$ ipython --no-banner

In [1]: import numpy as np

In [2]: np.set_printoptions(suppress=True, linewidth=200)

In [3]: def rnd(a):
   ...:     return np.round(a, 1) + 0
   ...: 

In [4]: arr = np.load("block18.npy")

In [5]: print(rnd(arr))
[[-1.1 -1.1 -3.2 -1.7]
 [ 2.4 -3.   0.7 -0.8]
 [ 2.4  2.4 -0.6 -2. ]
 [ 1.8  0.1 -2.2  2.9]]

In [6]: print(rnd(arr[:, 3] @ arr[:, 1]))
0.0

In [7]: rng = np.random.default_rng(27)

In [8]: lab = rng.permutation(4)

In [9]: print(lab)
[3 0 2 1]

In [10]: out = arr[lab][:, lab]

In [11]: print(rnd(np.linalg.det(out)), rnd(np.linalg.det(arr[lab])))
-256.0 -256.0

In [12]: print(np.allclose(out, arr))
False

In [13]: print(rnd(np.trace(out)))
-1.8

In [14]: Uu, sigma, Vh = np.linalg.svd(arr, full_matrices=False)

In [15]: print(rnd(sigma))
[4. 4. 4. 4.]

In [16]: print((sigma > 1e-8).sum())
4

In [17]: print(rnd(np.cumsum(sigma ** 2) / np.sum(sigma ** 2)))
[0.3 0.5 0.8 1. ]

In [18]: ang = np.radians(45)

In [19]: R = np.eye(4)

In [20]: R[1, 1] = R[2, 2] = np.cos(ang)

In [21]: R[1, 2], R[2, 1] = -np.sin(ang), np.sin(ang)

In [22]: print(rnd(R))
[[ 1.   0.   0.   0. ]
 [ 0.   0.7 -0.7  0. ]
 [ 0.   0.7  0.7  0. ]
 [ 0.   0.   0.   1. ]]

In [23]: out = arr @ R.T

In [24]: print(np.allclose(arr @ arr.T, out @ out.T))
True

In [25]: print(rnd(np.linalg.det(R)), rnd(np.trace(R)))
1.0 3.4

In [26]: print(rnd(out))
[[-1.1  1.5 -3.1 -1.7]
 [ 2.4 -2.6 -1.6 -0.8]
 [ 2.4  2.1  1.3 -2. ]
 [ 1.8  1.6 -1.5  2.9]]

In [27]: A = np.array([[-0.1, -1.8, -1.4, 0.0, -0.1],
    ...:     [0.6, 0.1, 1.3, -0.7, -0.1],
    ...:     [-0.8, 0.9, 0.6, 1.5, 1.2]])

In [28]: A[:, 1] *= 5

In [29]: print(A)
[[-0.1 -9.  -1.4  0.  -0.1]
 [ 0.6  0.5  1.3 -0.7 -0.1]
 [-0.8  4.5  0.6  1.5  1.2]]

In [30]: out = A + rng.integers(-2, 3, (3, 1)) @ rng.integers(-2, 3, (1, 5))

In [31]: print(out)
[[-2.1 -9.   2.6 -4.   1.9]
 [ 2.6  0.5 -2.7  3.3 -2.1]
 [-0.8  4.5  0.6  1.5  1.2]]

In [32]: print(np.linalg.matrix_rank(out - A, tol=1e-8))
1

In [33]: print(rnd(np.linalg.svd(out - A, compute_uv=False)))
[8.9 0.  0. ]

In [34]: print(np.abs(out - A).sum(axis=1))
[12. 12.  0.]

In [35]: f = np.array([0, -2])

In [36]: print(np.polyval(f, A[2]))
[-2. -2. -2. -2. -2.]

In [37]: f, g = A[0], A[1]

In [38]: print(rnd(f @ f))
83.0

In [39]: p = (f @ g) / (f @ f) * f

In [40]: print(rnd(np.outer(f, g)))
[[ -0.1   0.   -0.1   0.1   0. ]
 [ -5.4  -4.5 -11.7   6.3   0.9]
 [ -0.8  -0.7  -1.8   1.    0.1]
 [  0.    0.    0.    0.    0. ]
 [ -0.1   0.   -0.1   0.1   0. ]]

In [41]: x0 = np.array([0, 0, -2, -2, 2])

In [42]: print(rnd(A @ x0))
[ 2.6 -1.4 -1.8]

In [43]: print(rnd((A * x0).sum(axis=1)))
[ 2.6 -1.4 -1.8]

In [44]: mat = np.load("test1.npy")

In [45]: print(mat)
[[ 0.7 38.9 -0.5 19.3  0. ]
 [-1.  40.4  0.8 20.8 -0.3]
 [ 0.9 39.3 -2.6 20.4 -1.2]
 [ 0.7 40.5  0.8 19.7  0.2]
 [-1.2 40.1  0.  18.7  0.8]
 [ 1.  41.  -0.8 19.7 -0.7]
 [-0.7 40.  -1.1 21.3 -0.4]
 [ 0.1 40.2 -1.9 19.3 -0.3]
 [-0.3 40.2 -1.1 19.  -0.6]
 [-1.4 40.9 -0.6 20.2 -1.6]
 [-0.2 38.7 -0.8 18.3 -0.1]
 [-0.6 37.9  1.2 20.1 -0.5]
 [ 1.6 40.2  0.9 21.  -0.6]
 [-0.2 40.6 -0.8 19.3  0.9]
 [-0.3 41.5  1.1 20.8  1.3]
 [-0.6 41.1 -1.2 19.5 -0.9]
 [-0.2 38.1 -0.7 19.7 -1.9]
 [ 0.  40.9 -0.9 19.4 -1.2]
 [-1.8 38.7  1.1 20.2 -0.3]
 [-2.  39.8 -0.7 20.4  2.2]
 [ 1.4 40.2 -0.1 22.1  1.2]
 [ 0.9 38.8  0.2 20.6  0.1]
 [-0.7 40.9  0.4 21.  -0.4]]

In [46]: print(rnd(np.linalg.norm(arr[2] - arr[3])))
5.7

In [47]: print(arr[2] @ arr[3])
0.0

In [48]: print(rnd(np.linalg.norm(arr, "nuc")))
16.0

In [49]: print(rnd(np.linalg.norm(arr, 1)), rnd(np.linalg.norm(arr, np.inf)))
7.7 7.4

In [50]: out = np.array([[2, 3, 0], [2, 2, 2], [3, 0, 1]])

In [51]: m1 = out - out.T

In [52]: print(m1)
[[ 0  1 -3]
 [-1  0  2]
 [ 3 -2  0]]

In [53]: out = np.c_[mat[:, :3] @ np.array([[2, 1, 0], [2, 2, 1], [2, 2, 0]]), np.array([-3, -3, 3, 7, 7, 6, -7, -5, 3, -9, 4, -8, 3, 8, 4, 9, 5, 4, 1, 7, -5, 1, -6])]

In [54]: print(rnd(out))
[[78.2 77.5 38.9 -3. ]
 [80.4 81.4 40.4 -3. ]
 [75.2 74.3 39.3  3. ]
 [84.  83.3 40.5  7. ]
 [77.8 79.  40.1  7. ]
 [82.4 81.4 41.   6. ]
 [76.4 77.1 40.  -7. ]
 [76.8 76.7 40.2 -5. ]
 [77.6 77.9 40.2  3. ]
 [77.8 79.2 40.9 -9. ]
 [75.4 75.6 38.7  4. ]
 [77.  77.6 37.9 -8. ]
 [85.4 83.8 40.2  3. ]
 [79.2 79.4 40.6  8. ]
 [84.6 84.9 41.5  4. ]
 [78.6 79.2 41.1  9. ]
 [74.4 74.6 38.1  5. ]
 [80.  80.  40.9  4. ]
 [76.  77.8 38.7  1. ]
 [74.2 76.2 39.8  7. ]
 [83.  81.6 40.2 -5. ]
 [79.8 78.9 38.8  1. ]
 [81.2 81.9 40.9 -6. ]]

In [55]: print(rnd(np.linalg.norm(out - mat @ np.linalg.lstsq(mat, out)[0], axis=0)))
[ 0.   0.   0.  21.3]

In [56]: print(np.linalg.matrix_rank(out))
4

In [57]: print(rnd(np.linalg.lstsq(mat, out[:, 0])[0]))
[2. 2. 2. 0. 0.]

In [58]: print(np.linalg.matrix_rank(np.c_[mat, out]))
6
